$ python -q
>>> import numpy as np
>>> np.set_printoptions(precision=2, suppress=True, linewidth=140)
>>> tidy = lambda a: np.round(a, 2) + 0
>>> f = np.array([-1, 1, 3])
>>> F = -3 * np.eye(3) + np.outer(f, f)
>>> F
array([[-2., -1., -3.],
       [-1., -2.,  3.],
       [-3.,  3.,  6.]])
>>> evals, V = np.linalg.eig(F)
>>> tidy(np.sort(np.linalg.eigvals(np.linalg.inv(F))))
array([-0.33, -0.33,  0.12])
>>> np.prod(evals)
np.float64(72.0)
>>> tidy(F @ V[:, 0] - evals[0] * V[:, 0])
array([0., 0., 0.])
>>> feats = np.loadtxt("x.csv", delimiter=",")
>>> tidy(feats)
array([[0.33, 0.  , 0.33, 0.33],
       [0.  , 0.5 , 0.5 , 0.  ],
       [0.33, 0.  , 0.67, 0.  ],
       [0.  , 0.  , 0.5 , 0.5 ]])
>>> # rows sum to 1
>>> tidy(np.linalg.eigvalsh(F).min())
np.float64(-3.0)
>>> [round(float(np.linalg.det(F[:i, :i])), 2) + 0 for i in range(1, 4)]
[-2.0, 3.0, 72.0]
>>> np.all(np.linalg.eigvalsh(F) > 0)
np.False_
>>> vec = np.array([1, 2, 4, 1])
>>> rhs = feats @ vec
>>> tidy(rhs)
array([2. , 3. , 3. , 2.5])
>>> tidy(np.linalg.solve(feats.T, feats[0]))
array([1., 0., 0., 0.])
>>> tidy(np.linalg.solve(feats, rhs + feats[:, 3]))
array([1., 2., 4., 2.])
>>> tidy(np.linalg.solve(feats, 2 * rhs))
array([2., 4., 8., 2.])
>>> vec = np.array([2, -1, 0, 0])
>>> rhs = feats @ vec
>>> c, lr = np.zeros(4), 1 / np.linalg.norm(feats, 2) ** 2
>>> for i in range(200):
...     c -= lr * feats.T @ (feats @ c - rhs)
...     if i % 50 == 0: print(i, round(np.linalg.norm(feats @ c - rhs), 2))
... 
0 0.81
50 0.03
100 0.01
150 0.0
>>> tidy(c)
array([ 2., -1.,  0.,  0.])
>>> tidy(np.linalg.cond(feats))
np.float64(5.7)
>>> tidy(np.linalg.matrix_power(feats, 100))
array([[0.27, 0.  , 0.55, 0.18],
       [0.27, 0.  , 0.55, 0.18],
       [0.27, 0.  , 0.55, 0.18],
       [0.27, 0.  , 0.55, 0.18]])
>>> tidy(np.sort(np.abs(np.linalg.eigvals(feats)))[::-1])
array([1.  , 0.5 , 0.33, 0.33])
>>> pr = np.eye(4)[1]
>>> for _ in range(4):
...     pr = pr @ feats
...     print(pr.round(2))
... 
[0.  0.5 0.5 0. ]
[0.17 0.25 0.58 0.  ]
[0.25 0.12 0.57 0.06]
[0.27 0.06 0.55 0.11]
>>> tidy((feats + feats.T) / 2)
array([[0.33, 0.  , 0.33, 0.17],
       [0.  , 0.5 , 0.25, 0.  ],
       [0.33, 0.25, 0.67, 0.25],
       [0.17, 0.  , 0.25, 0.5 ]])
>>> tidy((feats - feats.T) / 2)
array([[ 0.  ,  0.  ,  0.  ,  0.17],
       [ 0.  ,  0.  ,  0.25,  0.  ],
       [ 0.  , -0.25,  0.  , -0.25],
       [-0.17,  0.  ,  0.25,  0.  ]])
>>> tidy(np.linalg.matrix_power(feats, 3))
array([[0.24, 0.  , 0.55, 0.21],
       [0.25, 0.12, 0.57, 0.06],
       [0.3 , 0.  , 0.54, 0.17],
       [0.25, 0.  , 0.57, 0.18]])
>>> m1 = np.loadtxt("sample8.csv", delimiter=",")
>>> m1
array([[0., 1., 1.],
       [1., 0., 1.],
       [1., 1., 0.]])
>>> f = np.array([8, 2, 5])
>>> Y = m1 + np.outer(f, np.eye(3)[1])
>>> np.linalg.matrix_rank(np.linalg.inv(Y) - np.linalg.inv(m1), tol=1e-8)
np.int64(1)
>>> vec = np.array([-2, -3, -2])
>>> np.sign((m1 @ vec).round(6))
array([-1., -1., -1.])
>>> m1 @ (2 * vec)
array([-10.,  -8., -10.])
>>> m1 @ np.ones(3)
array([2., 2., 2.])
>>> (m1 * vec).sum(axis=1)
array([-5., -4., -5.])
>>> (m1 @ vec).argmax()
np.int64(1)
>>> m1 * vec
array([[-0., -3., -2.],
       [-2., -0., -2.],
       [-2., -3., -0.]])
>>> m1 @ vec
array([-5., -4., -5.])
>>> m1 @ np.eye(3)[1]
array([1., 0., 1.])
>>> evals, V = np.linalg.eigh(m1)
>>> vec = np.array([0, 1, 0])
>>> (np.sign(V[:, -1].round(6)) == np.sign(V[0, -1].round(6))).astype(int)
array([1, 1, 1])
>>> vec @ m1 @ vec
np.float64(0.0)
>>> tidy(np.linalg.eigvalsh(m1[1:, 1:]))
array([-1.,  1.])
>>> np.abs(m1).sum(axis=1).max(), tidy(np.abs(evals).max())
(np.float64(2.0), np.float64(2.0))
>>> X = np.loadtxt("data.csv", delimiter=",")
>>> X
array([[-2., -1.],
       [ 0.,  1.]])
>>> # triangular
>>> rng = np.random.default_rng(2)
>>> lab = rng.permutation(2)
>>> lab
array([0, 1])
>>> Y = X[lab][:, lab]
>>> np.trace(Y)
np.float64(-1.0)
>>> Y
array([[-2., -1.],
       [ 0.,  1.]])
>>> tidy(np.linalg.det(Y)), tidy(np.linalg.det(X[lab]))
(np.float64(-2.0), np.float64(-2.0))
>>> Y = np.array([[5, 0, 2], [0, 3, 3]])
>>> np.einsum("ij,ij->i", X, X)
array([5., 1.])
>>> np.vstack([X, Y.T]).shape
(5, 2)
>>> Y.T @ X.T
array([[-10.,   0.],
       [ -3.,   3.],
       [ -7.,   3.]])
>>> X @ Y
array([[-10.,  -3.,  -7.],
       [  0.,   3.,   3.]])
>>> Y @ X
Traceback (most recent call last):
  File "<python-input-70>", line 1, in <module>
    Y @ X
    ~~^~~
ValueError: matmul: Input operand 1 has a mismatch in its core dimension 0, with gufunc signature (n?,k),(k,m?)->(n?,m?) (size 2 is different from 3)
>>> lab = rng.permutation(2)
>>> Y = X[:, lab] * rng.choice([-1, 1], 2)
>>> Y
array([[ 1.,  2.],
       [-1., -0.]])
>>> Uu, _, Vh = np.linalg.svd(X.T @ Y)
>>> tidy(Uu @ Vh)
array([[ 0., -1.],
       [-1.,  0.]])
>>> lab
array([1, 0])
>>> f = np.array([2, -3])
>>> Y = X + np.outer(f, np.eye(2)[0])
>>> Y
array([[ 0., -1.],
       [-3.,  1.]])
>>> (X - X.T) / 2
array([[ 0. , -0.5],
       [ 0.5,  0. ]])
>>> np.linalg.determinant(X)
Traceback (most recent call last):
  File "<python-input-81>", line 1, in <module>
    np.linalg.determinant(X)
    ^^^^^^^^^^^^^^^^^^^^^
AttributeError: module 'numpy.linalg' has no attribute 'determinant'
>>> np.allclose(X @ X.T, X.T @ X)
False
>>> assert X == X.T
Traceback (most recent call last):
  File "<python-input-83>", line 1, in <module>
    assert X == X.T
           ^^^^^^^^
ValueError: The truth value of an array with more than one element is ambiguous. Use a.any() or a.all()
>>> tidy(np.abs(np.linalg.eigvals(X)).max())
np.float64(2.0)
